In [1]: import numpy as np

In [2]: from numpy import linalg as LA

In [3]: np.set_printoptions(suppress=True, linewidth=140)

In [4]: out = np.array([[0, 1, 0, 2], [3, 1, 1, 3], [0, 2, 2, 2], [3, 2, 1, 2]])

In [5]: arr = np.tril(out)

In [6]: arr
Out[6]: 
array([[0, 0, 0, 0],
       [3, 1, 0, 0],
       [0, 2, 2, 0],
       [3, 2, 1, 2]])

In [7]: # triangular: eigenvalues sit on the diagonal

In [8]: U, sigma, vt = LA.svd(arr)

In [9]: evecs = vt[:(sigma > 1e-8).sum()]

In [10]: rng = np.random.default_rng(705348)

In [11]: x = arr[0] + 5 * arr[2] + rng.integers(2) * np.eye(4)[1]

In [12]: x
Out[12]: array([ 0., 11., 10.,  0.])

In [13]: print(np.round(np.diag(evecs.T @ evecs), 2))
[0.95 0.53 0.53 1.  ]

In [14]: np.round(evecs.T @ evecs, 2) + 0
Out[14]: 
array([[ 0.95,  0.16, -0.16,  0.  ],
       [ 0.16,  0.53,  0.47,  0.  ],
       [-0.16,  0.47,  0.53,  0.  ],
       [ 0.  ,  0.  ,  0.  ,  1.  ]])

In [15]: LA.matrix_rank(np.vstack([arr, x]))
Out[15]: np.int64(4)

In [16]: np.einsum("ii->", arr)
Out[16]: np.int64(5)

In [17]: round(float(LA.eigvals(arr).sum().real), 2)
Out[17]: 5.0

In [18]: print(np.round(LA.det(2 * arr), 2), np.round(LA.det(arr), 2))
0.0 0.0

In [19]: K = np.loadtxt("block12.csv", delimiter=",")

In [20]: K
Out[20]: 
array([[-0.7 , -0.1 , -2.  ,  2.1 ,  0.3 , -0.8 ,  0.51, -0.6 ],
       [-1.6 ,  0.4 , -0.9 , -1.5 , -1.6 ,  0.5 , -2.99, -1.7 ],
       [-0.2 ,  0.8 ,  0.1 ,  0.9 ,  0.7 , -1.4 ,  1.3 ,  0.2 ],
       [-0.4 , -0.9 ,  0.1 ,  0.6 ,  1.4 , -0.4 ,  2.65, -2.9 ],
       [ 2.1 , -1.6 , -1.4 , -2.1 , -0.9 ,  0.3 , -1.93, -3.6 ],
       [-0.7 ,  1.9 , -0.7 , -3.3 , -1.1 ,  1.4 , -2.21,  0.1 ],
       [-1.3 ,  0.  ,  0.9 , -1.4 , -1.  ,  0.9 , -2.13,  1.2 ],
       [-0.1 , -2.1 , -1.4 ,  1.6 , -1.6 ,  1.3 , -3.32, -0.6 ],
       [-0.5 ,  1.1 ,  1.1 ,  0.5 , -0.6 ,  0.8 , -1.23,  0.3 ],
       [ 1.  , -0.2 ,  0.3 ,  0.9 , -0.8 , -0.3 , -1.47, -1.4 ],
       [-1.8 ,  0.4 ,  2.2 , -0.2 ,  0.2 , -0.8 ,  0.41, -0.4 ],
       [-0.1 , -0.3 , -1.5 , -0.5 ,  0.5 , -2.1 ,  0.89,  0.9 ],
       [-0.3 ,  0.  , -0.6 , -1.  ,  0.4 ,  0.4 ,  0.84,  0.  ],
       [-0.8 ,  0.6 ,  0.6 ,  0.6 ,  0.5 , -0.2 ,  0.95, -0.6 ],
       [ 0.8 , -0.6 , -0.3 , -0.5 , -0.3 ,  0.2 , -0.57,  1.  ],
       [-0.3 , -0.1 , -0.8 ,  0.2 ,  0.9 ,  0.7 ,  1.72,  0.4 ],
       [ 1.7 ,  0.1 ,  1.7 ,  1.8 , -1.1 , -1.  , -2.2 ,  0.4 ],
       [ 1.3 , -0.7 , -0.6 , -0.4 , -1.2 ,  1.9 , -2.49,  1.4 ],
       [ 0.7 ,  0.3 , -0.9 , -1.4 ,  0.1 , -0.4 ,  0.12,  0.2 ],
       [-0.4 , -2.3 ,  0.1 ,  0.5 , -1.1 , -1.3 , -2.14, -2.5 ],
       [ 0.3 , -0.1 ,  1.1 , -0.6 ,  0.8 , -0.9 ,  1.67,  0.2 ],
       [ 0.2 , -0.5 ,  2.  ,  0.4 ,  0.8 ,  0.4 ,  1.32,  1.2 ],
       [-1.  ,  0.1 ,  0.1 ,  1.7 , -0.1 ,  0.3 , -0.17, -1.1 ],
       [-0.2 , -1.  , -0.6 ,  0.5 ,  0.1 ,  1.7 ,  0.25,  2.  ],
       [-0.7 ,  2.1 ,  0.9 , -2.1 , -1.7 , -0.2 , -3.35, -1.  ],
       [ 1.8 , -0.9 , -0.8 , -0.1 ,  1.2 , -0.1 ,  2.41,  1.2 ],
       [-1.4 , -0.6 ,  0.1 ,  0.6 ,  1.5 , -0.1 ,  3.24,  0.5 ],
       [-0.1 ,  1.4 ,  0.5 ,  1.4 ,  0.5 ,  0.5 ,  0.98,  0.8 ],
       [ 0.  , -2.3 ,  1.5 ,  0.5 , -1.5 , -0.2 , -3.06, -0.7 ],
       [ 0.6 ,  0.2 ,  0.2 ,  0.6 ,  0.5 , -0.5 ,  0.99, -0.8 ],
       [-1.  , -0.6 , -1.5 ,  0.8 , -0.8 , -0.1 , -1.59, -0.3 ],
       [-0.3 ,  0.8 ,  0.7 ,  0.  ,  1.6 ,  1.5 ,  3.21,  0.2 ],
       [ 1.4 ,  0.7 ,  0.3 , -0.8 ,  0.2 ,  0.5 ,  0.57,  0.2 ]])

In [21]: x = np.array([3, 2, 0, -3, 2, 0, -3, 2])

In [22]: y = K @ x

In [23]: np.round(LA.lstsq(K, y)[0], 2) + 0
Out[23]: array([ 3.,  2.,  0., -3.,  2.,  0., -3.,  2.])

In [24]: np.round(LA.pinv(K) @ K, 2) + 0
Out[24]: 
array([[1., 0., 0., 0., 0., 0., 0., 0.],
       [0., 1., 0., 0., 0., 0., 0., 0.],
       [0., 0., 1., 0., 0., 0., 0., 0.],
       [0., 0., 0., 1., 0., 0., 0., 0.],
       [0., 0., 0., 0., 1., 0., 0., 0.],
       [0., 0., 0., 0., 0., 1., 0., 0.],
       [0., 0., 0., 0., 0., 0., 1., 0.],
       [0., 0., 0., 0., 0., 0., 0., 1.]])

In [25]: y = y + 0.3 * rng.normal(size=33)

In [26]: y.round(2)
Out[26]: 
array([-10.83,   3.48,  -4.03, -15.64,   6.25,  15.88,   7.56,  -3.56,   2.58,   0.1 ,  -5.73,   1.09,   0.58,  -5.92,   5.7 ,  -4.  ,
         4.82,  11.69,   7.03,  -8.17,  -0.91,  -1.5 , -10.18,  -0.47,  13.18,   1.45, -13.  ,  -1.97,  -1.45,  -3.22,  -4.  ,  -5.25,
         7.03])

In [27]: coef, *_ = LA.lstsq(K, y)

In [28]: round(float(LA.norm(y - K @ coef)), 2)
Out[28]: 1.18

In [29]: np.round(K.T @ (y - K @ coef), 2) + 0
Out[29]: array([0., 0., 0., 0., 0., 0., 0., 0.])

In [30]: coef.round(2)
Out[30]: array([ 2.94,  1.98, -0.04, -3.02,  2.45,  0.05, -3.24,  2.  ])

In [31]: labels = K[:, 7] > np.median(K[:, 7])

In [32]: r0 = K[labels].mean(axis=0) - K[~labels].mean(axis=0)

In [33]: labels.astype(int)
Out[33]: array([0, 0, 0, 0, 0, 0, 1, 0, 1, 0, 0, 1, 0, 0, 1, 1, 1, 1, 0, 0, 0, 1, 0, 1, 0, 1, 1, 1, 0, 0, 0, 0, 0])

In [34]: ((K - K.mean(axis=0)) @ r0 > 0).astype(int)
Out[34]: array([0, 0, 1, 0, 0, 0, 1, 0, 1, 0, 0, 1, 1, 1, 1, 1, 1, 1, 1, 0, 1, 1, 0, 1, 0, 1, 1, 1, 0, 1, 0, 1, 1])

In [35]: r0.round(2)
Out[35]: array([ 0.34, -0.08,  0.2 ,  0.31,  0.32,  0.38,  0.61,  1.76])

In [36]: mat = np.load("w.npy")

In [37]: mat
Out[37]: 
array([[ -3,   0,   5,   0,   2,   0,   4,   3],
       [ -4,   4,  -4,  10,   0,   2,   5,  -5],
       [ -1,   4,   3, -20,   0,  -4,  -2,  -1],
       [  1,   1,  -1, -10,  -2,  -2,  -5,  -1],
       [  1,  -5,  -5,   0,   0,   0,  -5,   2]])

In [38]: x = np.array([0, 1, -1, 0, -1, -2, -2, 0])

In [39]: a = np.maximum(mat @ x, 0)

In [40]: np.flatnonzero(a > 1e-9)
Out[40]: array([2, 3, 4])

In [41]: a
Out[41]: array([ 0,  0, 13, 18, 10])

In [42]: mat.T @ a
Out[42]: array([  15,   20,  -29, -440,  -36,  -88, -166,  -11])

In [43]: np.count_nonzero(mat)
Out[43]: np.int64(32)

In [44]: mat.shape
Out[44]: (5, 8)

In [45]: mat.sum(axis=1)
Out[45]: array([ 11,   8, -21, -19, -12])

In [46]: mat[5]
IndexError: index 5 is out of bounds for axis 0 with size 5


In [47]: np.round(LA.svd(mat, compute_uv=False), 2)
Out[47]: array([26.05, 12.23,  9.24,  3.73,  1.25])

In [48]: np.unravel_index(np.abs(mat).argmax(), mat.shape)
Out[48]: (np.int64(2), np.int64(3))

In [49]: np.round(LA.norm(mat), 2)
Out[49]: np.float64(30.48)

In [50]: m1 = np.loadtxt("m.csv", delimiter=",")

In [51]: print(m1.round(2))
[[ 0.8  -0.26 -0.66 -0.49  0.17  0.05  0.3  -0.06 -0.24 -0.33]
 [-0.26 -0.97  0.29 -0.1  -0.78 -0.48  0.38  0.06  0.2  -0.01]
 [-0.66  0.29 -0.05  0.01  0.96 -0.21 -0.46 -0.54  0.28  0.32]
 [-0.49 -0.1   0.01 -0.8   0.35  0.74  0.29  0.04 -0.1   0.31]
 [ 0.17 -0.78  0.96  0.35 -0.46  0.51 -0.71 -0.25  0.16  0.18]
 [ 0.05 -0.48 -0.21  0.74  0.51 -0.95 -0.03  0.32 -0.41  0.67]
 [ 0.3   0.38 -0.46  0.29 -0.71 -0.03 -0.34  0.12 -1.19 -0.11]
 [-0.06  0.06 -0.54  0.04 -0.25  0.32  0.12 -0.75 -0.15 -0.14]
 [-0.24  0.2   0.28 -0.1   0.16 -0.41 -1.19 -0.15 -0.51 -0.41]
 [-0.33 -0.01  0.32  0.31  0.18  0.67 -0.11 -0.14 -0.41 -0.96]]

In [52]: LA.cond(m1) > 100
Out[52]: np.True_

In [53]: [round(float(x), 2) for x in LA.svd(m1, compute_uv=False)[:3]]
Out[53]: [2.0, 2.0, 2.0]

In [54]: LA.matrix_rank(m1, rtol=0.1)
Out[54]: np.int64(9)

In [55]: U, sigma, vt = LA.svd(m1)

In [56]: evecs = vt[:(sigma > 1e-8).sum()]

In [57]: x = m1[6] + 2 * m1[5] + rng.integers(2) * np.eye(10)[7]

In [58]: x.round(2)
Out[58]: array([ 0.39, -0.58, -0.89,  1.76,  0.31, -1.93, -0.39,  0.76, -2.02,  1.23])

In [59]: np.round(np.diag(evecs.T @ evecs), 2)
Out[59]: array([0.95, 0.95, 0.66, 0.98, 0.99, 0.95, 0.84, 0.81, 0.88, 0.99])

In [60]: r0 = np.array([1, 0])

In [61]: print(np.cross(mat[1, :3], mat[2, :3]))
[ 28  16 -12]

In [62]: cov = m1.T @ m1

In [63]: LA.matrix_rank(cov)
Out[63]: np.int64(9)

In [64]: np.trace(cov), np.round((m1 ** 2).sum(), 2)
Out[64]: (np.float64(21.0), np.float64(21.0))

In [65]: np.round(np.diag(cov), 2)
Out[65]: array([1.67, 2.12, 2.17, 1.73, 2.76, 2.71, 2.58, 1.09, 2.25, 1.91])

In [66]: feats = np.load("dump.npy")

In [67]: feats
Out[67]: 
array([[ 3.07, -0.2 ,  6.1 ],
       [-1.4 , -2.11, -0.65],
       [-1.53, -1.39,  1.16],
       [-5.37, -2.48, -3.2 ],
       [-0.9 , -3.22, -3.33],
       [-1.57, -3.54, -4.44],
       [-0.04, -2.56, -1.26],
       [ 3.18, -1.85,  1.86],
       [ 3.39, -2.04,  1.45],
       [ 0.93, -3.  , -2.02],
       [12.5 , -2.01,  5.18],
       [ 5.06, -1.2 ,  4.3 ],
       [ 3.74, -1.5 ,  2.99],
       [-9.17, -1.69, -2.67],
       [ 0.47, -3.16, -2.64],
       [ 0.38, -1.94,  0.5 ],
       [-7.62, -1.98, -2.79],
       [ 5.38, -1.94,  2.51],
       [ 8.31, -0.23,  8.12],
       [-0.62, -2.68, -1.82],
       [ 6.55, -1.96,  2.92],
       [ 1.02, -2.43, -0.5 ],
       [ 4.62, -2.97, -0.47],
       [-4.21, -1.9 , -1.24],
       [ 8.55, -1.49,  4.95],
       [ 3.24, -2.85, -0.71],
       [-1.66, -3.01, -3.09]])

In [68]: dist = LA.norm(feats[:, None] - feats[None], axis=-1)

In [69]: (dist + 1e9 * np.eye(27)).round(6).argmin(axis=1)
Out[69]: array([11, 19,  1, 16, 26,  4, 19,  8,  7, 14, 24, 12,  7, 16,  9, 21, 13, 20, 24,  6, 17, 15, 25,  3, 20, 22,  4])

In [70]: dist.mean(axis=1).argmax()
Out[70]: np.int64(10)

In [71]: print(np.unravel_index(dist.round(6).argmax(), dist.shape))
(np.int64(10), np.int64(13))

In [72]: dist[:5, :5].round(2)
Out[72]: 
array([[ 0.  ,  8.32,  6.85, 12.76, 10.67],
       [ 8.32,  0.  ,  1.95,  4.73,  2.94],
       [ 6.85,  1.95,  0.  ,  5.91,  4.89],
       [12.76,  4.73,  5.91,  0.  ,  4.53],
       [10.67,  2.94,  4.89,  4.53,  0.  ]])

In [73]: x = np.array([-1, 1, 0])

In [74]: print((feats @ x).argmax())
13

In [75]: feats @ np.eye(3)[2]
Out[75]: 
array([ 6.1 , -0.65,  1.16, -3.2 , -3.33, -4.44, -1.26,  1.86,  1.45, -2.02,  5.18,  4.3 ,  2.99, -2.67, -2.64,  0.5 , -2.79,  2.51,  8.12,
       -1.82,  2.92, -0.5 , -0.47, -1.24,  4.95, -0.71, -3.09])

In [76]: Xc = feats - feats.mean(axis=0)

In [77]: evecs = LA.svd(Xc)[2][:1]

In [78]: out = Xc - Xc @ evecs.T @ evecs

In [79]: np.round(out.std(axis=0), 2)
Out[79]: array([0.96, 0.71, 1.47])

In [80]: round(float(LA.norm(out) / LA.norm(Xc)), 2)
Out[80]: 0.32

In [81]: np.round(np.diag(evecs.T @ evecs), 2) + 0
Out[81]: array([0.72, 0.  , 0.27])

In [82]: out = np.array([[-2], [-3]])

In [83]: M = np.block([[np.zeros((2, 2)), out], [out.T, np.zeros((1, 1))]])

In [84]: M
Out[84]: 
array([[ 0.,  0., -2.],
       [ 0.,  0., -3.],
       [-2., -3.,  0.]])

In [85]: # symmetric, so the eigenvalues are real

In [86]: r = LA.matrix_rank(M)

In [87]: print(r)
2

In [88]: ns = LA.svd(M)[2][r:].T

In [89]: np.allclose(M @ ns, 0)
Out[89]: True

In [90]: [int(LA.matrix_rank(np.delete(M, i, axis=0))) for i in range(3)]
Out[90]: [2, 2, 1]

In [91]: LA.matrix_rank(M.T @ M), LA.matrix_rank(M @ M.T)
Out[91]: (np.int64(2), np.int64(2))

In [92]: [int(LA.matrix_rank(M[:i])) for i in range(1, len(M) + 1)]
Out[92]: [1, 1, 2]
